>>> import numpy as np
>>> import numpy.linalg as la
>>> np.set_printoptions(precision=1, suppress=True, linewidth=140, legacy="1.25")
>>> K = np.load("dump.npy")
>>> K
array([[ 0.6,  1.9, -2.9],
       [ 0.3,  0.4, -1.3],
       [-0.2, -0.8,  1.2],
       [ 0.1,  2.5, -4.1],
       [ 0.5,  1.5, -2.9],
       [ 1.1,  1.4, -3.2],
       [ 0.6,  1.3, -3.5],
       [ 0.5,  0.9, -2.2],
       [ 0. ,  0.4, -0.7],
       [ 0.3,  0.8, -1.8],
       [ 0. ,  1.2, -1.9],
       [ 1. ,  1.1, -1.4],
       [ 0.3,  0.6, -1.4],
       [ 0.1, -0.2,  2.5],
       [ 0.6,  1.6, -3.3],
       [-0.6, -2.1,  3.6],
       [ 0.1, -0.3, -0.2],
       [ 0. ,  0. , -0.6],
       [-0.9, -1.1,  2.8],
       [ 0.6,  1.9, -4.7]])
>>> x0 = np.array([1, 1, -1])
>>> y = K @ x0
>>> y.round(1) + 0
array([ 5.4,  2. , -2.2,  6.7,  4.9,  5.7,  5.4,  3.6,  1.1,  2.9,  3.1,  3.5,  2.3, -2.6,  5.5, -6.3,  0. ,  0.6, -4.8,  7.2])
>>> la.lstsq(K, y)[0]
array([ 1.,  1., -1.])
>>> rng = np.random.default_rng(6314)
>>> y = y + 0.3 * rng.normal(size=20)
>>> y
array([ 5.3,  2.3, -2.1,  6.7,  4.8,  5.9,  5.7,  3.3,  1.2,  2.5,  2.7,  3.7,  2.2, -2.5,  4.9, -5.8,  0.3,  0.4, -5. ,  6.8])
>>> coef, *_ = la.lstsq(K, y)
>>> np.round(la.norm(y - K @ coef), 1)
1.1
>>> np.round(K.T @ (y - K @ coef), 1) + 0
array([0., 0., 0.])
>>> coef.round()
array([ 1.,  1., -1.])
>>> print(coef)
[ 1.3  0.8 -1. ]
